$ python3 -q
>>> import numpy as np
>>> import numpy.linalg as la
>>> np.set_printoptions(precision=2, suppress=True, linewidth=120, legacy="1.25")
>>> rnd = lambda a: np.round(a, 2) + 0
>>> W0 = np.load("test10.npy")
>>> W0
array([[ 0.69,  2.05,  1.02,  2.14],
       [ 0.77,  2.34,  0.89,  1.92],
       [ 0.9 ,  1.23,  0.53,  2.3 ],
       [ 1.18,  2.66,  0.49,  1.66],
       [ 1.38,  1.5 ,  0.34,  2.15],
       [ 1.04,  2.19,  1.08,  2.47],
       [ 1.51,  1.94,  0.78,  1.83],
       [ 1.  ,  2.07,  0.65,  1.52],
       [ 0.85,  2.63,  1.26,  1.97],
       [ 2.22,  2.47,  1.37,  0.35],
       [ 2.3 ,  3.05,  0.94, -0.04],
       [ 1.59,  3.79,  1.12, -0.11],
       [ 1.64,  3.28,  0.88, -0.05],
       [ 2.3 ,  2.83,  0.52, -0.52],
       [ 2.1 ,  3.01,  1.02,  0.21],
       [ 2.54,  2.81,  0.93, -0.15],
       [ 1.54,  3.71,  1.33,  0.84],
       [ 1.83,  3.18,  1.56,  0.02],
       [ 2.83,  1.27,  2.27,  0.07],
       [ 2.71,  1.03,  2.25, -0.11],
       [ 3.17,  0.67,  2.55, -0.16],
       [ 3.3 ,  0.84,  1.56, -0.17],
       [ 3.03,  0.7 ,  1.75, -0.02],
       [ 3.28,  1.31,  1.55, -0.46],
       [ 2.75,  0.7 ,  2.29, -0.15],
       [ 2.97,  1.36,  1.81,  0.6 ],
       [ 2.35,  1.28,  1.85,  0.23]])
>>> proj = W0 @ la.solve(W0.T @ W0, W0.T)
>>> print(la.matrix_rank(np.eye(27) - proj))
23
>>> rnd(proj @ W0[:, 3])
array([ 2.14,  1.92,  2.3 ,  1.66,  2.15,  2.47,  1.83,  1.52,  1.97,  0.35, -0.04, -0.11, -0.05, -0.52,  0.21, -0.15,
        0.84,  0.02,  0.07, -0.11, -0.16, -0.17, -0.02, -0.46, -0.15,  0.6 ,  0.23])
>>> rnd(np.diag(proj))
array([0.15, 0.11, 0.18, 0.11, 0.26, 0.17, 0.12, 0.07, 0.18, 0.05, 0.13, 0.22, 0.13, 0.23, 0.09, 0.15, 0.16, 0.17,
       0.13, 0.15, 0.21, 0.19, 0.13, 0.16, 0.17, 0.1 , 0.08])
>>> rnd(np.trace(proj))
4.0
>>> print(rnd(la.eigvalsh(proj)))
[0. 0. 0. 0. 0. 0. 0. 0. 0. 0. 0. 0. 0. 0. 0. 0. 0. 0. 0. 0. 0. 0. 0. 1. 1. 1. 1.]
